% python3 -q
>>> import numpy as np
>>> np.set_printoptions(suppress=True, linewidth=140)
>>> def rnd(a):
...     return np.round(a, 2) + 0
... 
>>> feats = np.load("m.npy")
>>> feats
array([[ 0,  0, -3,  1],
       [-2, -3,  1, -1],
       [ 1,  0, -2,  3],
       [ 1, -1, -2, -1]])
>>> rng = np.random.default_rng(810024)
>>> lab = rng.permutation(4)
>>> lab
array([3, 2, 0, 1])
>>> other = feats[lab][:, lab]
>>> rnd(np.linalg.det(other)), rnd(np.linalg.det(feats[lab]))
(np.float64(48.0), np.float64(-48.0))
>>> other
array([[-1, -2,  1, -1],
       [ 3, -2,  1,  0],
       [ 1, -3,  0,  0],
       [-1,  1, -2, -3]])
>>> proj = np.triu(np.array([[3, 4, 0, 2], [0, 0, 0, 5], [3, 0, 5, 2], [5, 1, 1, 3]]), 1) + np.eye(4)
>>> other = proj @ feats @ np.linalg.inv(proj)
>>> rnd(np.poly(other))
array([ 1.,  6., 18., 41., 48.])
>>> rnd(np.linalg.det(other))
np.float64(48.0)
>>> np.trace(other), np.trace(feats)
(np.float64(-6.0), np.int64(-6))
>>> np.linalg.matrix_rank(other)
np.int64(4)
>>> W = np.array([[-1, -1, -1, 0, 2, -1],
...     [-1, 0, -2, -2, 2, -2],
...     [1, 1, 0, -2, 2, 1],
...     [1, 2, 2, 2, 1, 1]])
>>> coef = np.array([3, 2, 2, 3, -2, -2])
>>> hid = np.maximum(feats @ W + coef, 0)
>>> (hid > 0).astype(int)
array([[1, 1, 1, 1, 0, 0],
       [1, 1, 1, 1, 0, 1],
       [1, 1, 1, 1, 0, 0],
       [0, 0, 1, 1, 0, 0]])
>>> hid
array([[ 1,  1,  4, 11,  0,  0],
       [ 8,  3,  8,  5,  0,  6],
       [ 3,  5,  7, 13,  0,  0],
       [ 0,  0,  1,  7,  0,  0]])
>>> np.linalg.matrix_rank(hid)
np.int64(4)
>>> C = np.array([[0, 1], [2, -2], [2, -3], [-1, 1], [2, 1], [1, -3]])
>>> hid @ C
array([[ -1,  -2],
       [ 23, -35],
       [ 11, -15],
       [ -5,   4]])
>>> Q, vecs = np.linalg.qr(feats[:, :2])[0], np.linalg.qr(feats[:, 2:])[0]
>>> sigma = np.linalg.svd(Q.T @ vecs, compute_uv=False)
>>> rnd(np.degrees(np.arccos(sigma.clip(0, 1))))
array([45.68, 66.89])
>>> K = np.load("run8.npy")
>>> K
array([[ 3,  1,  0,  3],
       [-4, -6, -7, -4],
       [-4, -6, -7, -4]])
>>> def softmax(z):
...     e = np.exp(z - z.max(axis=-1, keepdims=True))
...     return e / e.sum(axis=-1, keepdims=True)
... 
>>> rnd(softmax(K[1]))
array([0.46, 0.06, 0.02, 0.46])
>>> rnd(softmax(K[1] + -3))
array([0.46, 0.06, 0.02, 0.46])
>>> rnd(softmax(10 * K[1]))
array([0.5, 0. , 0. , 0.5])
>>> att = K @ K.T / np.sqrt(4)
>>> rnd(softmax(att))
array([[1. , 0. , 0. ],
       [0. , 0.5, 0.5],
       [0. , 0.5, 0.5]])
>>> softmax(att)[1] @ K
array([-4., -6., -7., -4.])
>>> softmax(att).round(6).argmax(axis=1)
array([0, 1, 1])
